$ python -q
>>> import numpy as np
>>> from numpy import linalg as LA
>>> np.set_printoptions(precision=2, suppress=True, linewidth=200, legacy="1.25")
>>> J = np.loadtxt("out11.csv", delimiter=",")
>>> J
array([[-1.6,  3.2, -1.4, -0.3,  0.2, -2.2, -1.5,  1.2,  0.3, -1.1],
       [ 1.2, -1.7, -0.3,  0.4,  0.6,  0.5,  0.6,  0.4, -0.5, -1.3],
       [ 1. , -0.5, -1. ,  0.5, -0.8, -2.2,  0. ,  0.2,  0.4,  0.3],
       [-0.1,  0.8,  0.9, -0.7, -0.7,  1.1,  3. ,  0.1, -0.3, -1.7],
       [ 0.2, -2.4,  0.2, -1. , -0.7,  1.9,  3.9,  0. ,  1.1,  0.2],
       [-1.3, -0.5,  0.5, -0.4,  0.9,  0.9,  2.1,  0.9, -0.7, -1.3],
       [ 0.9, -0.1,  0.3,  0.3,  1.2, -0.9, -1.2, -1.6,  0.2,  1.4]])
>>> def softmax(z):
...     e = np.exp(z - z.max(axis=-1, keepdims=True))
...     return e / e.sum(axis=-1, keepdims=True)
... 
>>> np.round(softmax(10 * J[6]), 2) + 0
array([0.01, 0.  , 0.  , 0.  , 0.12, 0.  , 0.  , 0.  , 0.  , 0.88])
>>> S = J @ J.T / np.sqrt(10)
>>> np.round(softmax(S + np.triu(np.full(S.shape, -np.inf), 1)), 2) + 0
array([[1.  , 0.  , 0.  , 0.  , 0.  , 0.  , 0.  ],
       [0.01, 0.99, 0.  , 0.  , 0.  , 0.  , 0.  ],
       [0.14, 0.07, 0.79, 0.  , 0.  , 0.  , 0.  ],
       [0.  , 0.01, 0.  , 0.98, 0.  , 0.  , 0.  ],
       [0.  , 0.  , 0.  , 0.01, 0.99, 0.  , 0.  ],
       [0.01, 0.04, 0.  , 0.25, 0.26, 0.44, 0.  ],
       [0.03, 0.03, 0.09, 0.  , 0.01, 0.01, 0.85]])
>>> softmax(S)[6] @ J
array([ 0.83, -0.1 ,  0.13,  0.29,  0.97, -0.98, -1.  , -1.29,  0.2 ,  1.14])
>>> B = np.array([[0, -4, -6],
...     [1, 6, 8],
...     [-2, 4, 7],
...     [8, -1, -2],
...     [0, 6, -1],
...     [8, -2, -2],
...     [7, -6, 4],
...     [4, -9, 0],
...     [0, -5, -5],
...     [-6, 3, -8]])
>>> LA.matrix_rank(J @ B)
3
>>> K = np.loadtxt("x.csv", delimiter=",")
>>> K
array([[ -4.9 ,   1.34,   4.04,  -8.65,   2.77,   1.18,  -2.25,  -9.41,  13.43],
       [  1.66,   5.3 ,   0.09,  12.78,  -0.39,   1.57,  -3.32, -12.82,   5.28],
       [  8.39,   6.24,  -2.74,  10.12,  -0.12,   4.41,  -2.42,   1.43,  12.39],
       [  9.66,   4.74,   6.68,   7.26,  -9.74,   5.61,  -5.84,  -2.85,   4.27],
       [ -1.46,   6.64,   0.24, -11.61,  -8.86,   7.14,  -5.06,  -6.81,  -4.15],
       [ -6.53,   1.69,   7.65,  -6.7 ,  -2.09,  -4.42,   0.85,   1.05,  15.01],
       [ 12.69, -11.79,   4.66,   0.92,  -0.39,  -7.39,   3.17,   2.1 ,  -2.87],
       [ -5.39,   7.21,   7.11, -14.87,   2.69,   1.22,  -5.2 ,  -2.92,   1.77],
       [ -2.98,  -0.4 ,  -3.16, -12.66,  -0.33,   0.45,  14.62,   1.4 ,   2.13],
       [ -5.67, -10.72,  -0.54,   8.8 ,   6.05,  -4.26,  10.1 ,   4.05,  -1.39],
       [ -7.83,  -0.18,   4.11,  10.32,  -4.24,   2.96,  -4.27, -11.65,   5.9 ],
       [  4.59,  -0.47,   6.09,   3.05,   8.54,  -5.34,  -5.83,  12.77,  -5.8 ],
       [-10.46,   2.13,  11.41,  -2.38,   2.79,   9.49,   6.7 ,   1.08,  -2.51],
       [ 13.61,  -3.22,   1.02,  -4.9 ,  -7.83,   2.19,   7.92,  -7.09,   0.46],
       [ -3.17,   2.65, -15.81,  -4.07,   5.43,   0.03,   9.06,  -1.02,   1.95],
       [ -1.29,   5.56,   4.56,  -3.08,  -3.39, -16.58,   6.79,  -1.4 ,   1.66],
       [ -0.55, -11.23,   1.03,  -2.4 ,  11.68,   9.7 ,  -0.68,  -5.8 ,   1.44],
       [  6.51,   5.87,  -5.66,  -3.75, -10.38,  -2.84,   8.86,   7.16,  -5.59],
       [ -1.48, -12.31,   3.1 ,  -1.71,   8.02,   2.42, -10.65,  -5.9 ,   3.9 ],
       [  3.95,   2.77, -10.43,   0.36,  -9.61,  -3.23,  10.58,  -5.25,  -5.05],
       [  4.03,   5.69,  11.36,  -5.09,   0.78,  -1.38,  12.99,  -5.  ,   0.05],
       [  1.6 ,   3.36,   6.42,  -6.67,  13.19,  -6.22,   5.82,  -1.33,  -7.22],
       [  8.14,   1.41,  -6.  ,  12.62,   4.34,  -4.63,  -6.75,   7.1 ,   0.63],
       [  3.07,  -4.14,   6.72,   7.22,  11.48,  10.18,  -5.39,  -3.44,  -0.09],
       [ -4.56,   6.95, -11.07, -11.44,  -1.44,   6.23,  -1.09,  -2.44,   5.43],
       [  7.22,  -9.81,   4.92,   4.79,  13.2 ,   2.86,   0.73,   0.64,   4.59],
       [ -4.42,  10.53,  -1.79,  -2.67,  -4.76, -12.41,   6.47,   1.5 ,  -6.22],
       [  0.74,   6.15,  13.56,   2.42,  -2.91,   7.46,  -1.52,  -5.47,   8.69],
       [ -5.01,  -5.83,  -2.59,   0.13,  -4.42, -11.56,  -3.86,  11.79,  -5.2 ],
       [  4.28,   7.47,  10.46,   4.07,  -6.4 ,   5.64,  10.9 ,  -1.52,   2.48],
       [  3.34,   9.98,  -2.37,  -7.26,   5.29,   6.28,  -5.81,   3.48,  10.84]])
>>> G = np.cov(K, rowvar=False)
>>> K.std(axis=0)
array([6.04, 6.54, 6.8 , 7.46, 6.82, 6.6 , 6.84, 5.9 , 5.85])
>>> LA.eigvalsh(G)[::-1]
array([91.3 , 76.48, 59.13, 44.53, 37.33, 29.71, 23.83, 21.53, 16.24])
>>> np.median(K, axis=0)
array([ 0.74,  2.65,  3.1 , -2.38, -0.33,  1.22, -0.68, -1.4 ,  1.66])
>>> np.argwhere(np.triu(np.abs(np.corrcoef(K.T)) > 0.8, 1))
array([], shape=(0, 2), dtype=int64)
>>> round(np.corrcoef(K[:, 5], K[:, 4])[0, 1], 2)
0.14
>>> Z = K[[18, 23]].astype(float)
>>> for _ in range(4):
...     z = LA.norm(K[:, None] - Z, axis=-1).argmin(axis=1)
...     Z = np.array([K[z == j].mean(axis=0) for j in range(2)])
... 
>>> z
array([0, 1, 1, 1, 0, 0, 1, 0, 0, 1, 1, 1, 1, 1, 0, 0, 1, 0, 1, 0, 0, 0, 1, 1, 0, 1, 0, 1, 0, 1, 0])
>>> Z
array([[-1.35,  4.27, -0.77, -6.54, -1.01, -2.41,  3.52, -0.61,  1.26],
       [ 3.  , -1.9 ,  4.04,  4.56,  2.13,  2.68, -0.45, -1.71,  2.34]])
>>> Z[1] - Z[0]
array([ 4.36, -6.17,  4.8 , 11.1 ,  3.14,  5.09, -3.96, -1.1 ,  1.08])
>>> np.bincount(z)
array([15, 16])
>>> round(LA.norm(K) ** 2 / LA.norm(K, 2) ** 2, 2)
4.52
>>> LA.norm(K, axis=1)
array([20.  , 20.  , 20.  , 20.  , 19.99, 20.  , 20.  , 20.  , 20.  , 20.  , 20.01, 20.  , 20.  , 20.  , 20.  , 20.  , 20.  , 19.99, 20.  , 20.  , 20.  , 20.  , 20.  , 20.  , 20.  , 20.  , 20.01,
       20.  , 20.  , 20.  , 20.  ])
>>> LA.norm(K, axis=0)
array([34.02, 36.91, 39.04, 41.77, 38.11, 36.78, 38.96, 33.52, 34.12])
>>> round(LA.norm(K[4], 1), 2), np.round(LA.norm(K[4], np.inf), 2)
(51.97, 11.61)
>>> round(float(LA.norm(K, "nuc")), 2)
322.05
>>> X = np.array([[1.3, 2.0, 1.0, 1.0],
...     [-1.0, -2.7, -1.0, 1.0],
...     [-3.0, -1.0, 3.3, 0.0],
...     [1.0, 2.0, 1.0, 1.3]])
>>> X
array([[ 1.3,  2. ,  1. ,  1. ],
       [-1. , -2.7, -1. ,  1. ],
       [-3. , -1. ,  3.3,  0. ],
       [ 1. ,  2. ,  1. ,  1.3]])
>>> O, V = LA.qr(X[:, :1])[0], LA.qr(X[:, 1:])[0]
>>> sigma = LA.svd(O.T @ V, compute_uv=False)
>>> (sigma > 0.9).sum()
1
>>> sigma
array([1.])
>>> softmax(X[3] + 4)
array([0.16, 0.45, 0.16, 0.22])
>>> softmax(X).sum(axis=1)
array([1., 1., 1., 1.])
>>> S = X @ X.T / np.sqrt(4)
>>> np.round(softmax(S + np.triu(np.full(S.shape, -np.inf), 1)), 2) + 0
array([[1.  , 0.  , 0.  , 0.  ],
       [0.  , 1.  , 0.  , 0.  ],
       [0.  , 0.  , 1.  , 0.  ],
       [0.49, 0.  , 0.  , 0.51]])
>>> M = np.array([[2, 1, -1, 2, 2, 2, 1, 0],
...     [3, 2, 0, 3, 3, 3, 2, 1],
...     [5, 4, 2, 5, 5, 5, 4, 3],
...     [5, 4, 2, 5, 5, 5, 4, 3],
...     [6, 5, 3, 6, 6, 6, 5, 4],
...     [0, -1, -3, 0, 0, 0, -1, -2]])
>>> # rows 2 and 3 are equal
>>> O = X.astype(float).copy()
>>> for j in range(4):
...     O[:, j] -= O[:, :j] @ (O[:, :j].T @ O[:, j])
...     O[:, j] /= LA.norm(O[:, j])
... 
>>> O
array([[ 0.36,  0.34,  0.71, -0.5 ],
       [-0.28, -0.67,  0.64,  0.26],
       [-0.84,  0.51,  0.17, -0.02],
       [ 0.28,  0.42,  0.23,  0.83]])
>>> np.round(O.T @ X, 2) + 0
array([[ 3.56,  2.89, -1.85,  0.45],
       [ 0.  ,  2.82,  3.11,  0.21],
       [ 0.  ,  0.  ,  0.89,  1.65],
       [ 0.  ,  0.  ,  0.  ,  0.84]])
>>> U, sigma, Vh = LA.svd(M)
>>> V = Vh[:(sigma > 1e-8).sum()]
>>> rng = np.random.default_rng(47)
>>> vec = M[3] + 5 * M[2] + rng.integers(2) * np.eye(8)[4]
>>> vec
array([30., 24., 12., 30., 30., 30., 24., 18.])
>>> np.allclose(V.T @ V @ vec, vec)
True
>>> m1 = np.loadtxt("a.csv", delimiter=",")
>>> m1
array([[-0.12,  0.04, -0.05,  0.18,  0.19, -0.12,  0.25,  0.06,  0.22, -0.36],
       [ 0.04, -0.36, -0.19,  0.33, -0.17,  0.19,  0.33,  0.11, -0.03, -0.08],
       [-0.05, -0.19, -0.68, -0.15, -0.04,  0.19, -0.27,  0.11, -0.18, -0.42],
       [ 0.18,  0.33, -0.15, -0.67,  0.06,  0.25,  0.46, -0.15,  0.36, -0.13],
       [ 0.19, -0.17, -0.04,  0.06, -0.34,  0.19,  0.76, -0.32,  0.02, -0.38],
       [-0.12,  0.19,  0.19,  0.25,  0.19, -0.27,  0.57, -0.19,  0.31, -0.61],
       [ 0.25,  0.33, -0.27,  0.46,  0.76,  0.57, -0.32, -0.7 , -0.6 , -1.29],
       [ 0.06,  0.11,  0.11, -0.15, -0.32, -0.19, -0.7 , -0.65, -0.74, -0.29],
       [ 0.22, -0.03, -0.18,  0.36,  0.02,  0.31, -0.6 , -0.74, -0.97, -0.81],
       [-0.36, -0.08, -0.42, -0.13, -0.38, -0.61, -1.29, -0.29, -0.81, -0.62]])
>>> # equal to its transpose
>>> U, sigma, Vh = LA.svd(m1)
>>> V = Vh[:(sigma > 1e-8).sum()]
>>> vec = m1[8] + -2 * m1[2] + rng.integers(2) * np.eye(10)[9]
>>> vec
array([ 0.32,  0.34,  1.19,  0.65,  0.09, -0.07, -0.05, -0.95, -0.61,  1.04])
>>> round(LA.norm(vec - V.T @ V @ vec), 2)
0.45
>>> np.allclose(V.T @ V @ vec, vec)
False
>>> round(float(np.trace(LA.pinv(m1) @ m1)), 2)
6.0
>>> LA.lstsq(m1[:-1].T, m1[-1])[2]
6
>>> np.allclose(m1[:-1].T @ LA.lstsq(m1[:-1].T, m1[-1])[0], m1[-1])
True
>>> m1 @ LA.pinv(m1) @ m1
array([[-0.12,  0.04, -0.05,  0.18,  0.19, -0.12,  0.25,  0.06,  0.22, -0.36],
       [ 0.04, -0.36, -0.19,  0.33, -0.17,  0.19,  0.33,  0.11, -0.03, -0.08],
       [-0.05, -0.19, -0.68, -0.15, -0.04,  0.19, -0.27,  0.11, -0.18, -0.42],
       [ 0.18,  0.33, -0.15, -0.67,  0.06,  0.25,  0.46, -0.15,  0.36, -0.13],
       [ 0.19, -0.17, -0.04,  0.06, -0.34,  0.19,  0.76, -0.32,  0.02, -0.38],
       [-0.12,  0.19,  0.19,  0.25,  0.19, -0.27,  0.57, -0.19,  0.31, -0.61],
       [ 0.25,  0.33, -0.27,  0.46,  0.76,  0.57, -0.32, -0.7 , -0.6 , -1.29],
       [ 0.06,  0.11,  0.11, -0.15, -0.32, -0.19, -0.7 , -0.65, -0.74, -0.29],
       [ 0.22, -0.03, -0.18,  0.36,  0.02,  0.31, -0.6 , -0.74, -0.97, -0.81],
       [-0.36, -0.08, -0.42, -0.13, -0.38, -0.61, -1.29, -0.29, -0.81, -0.62]])
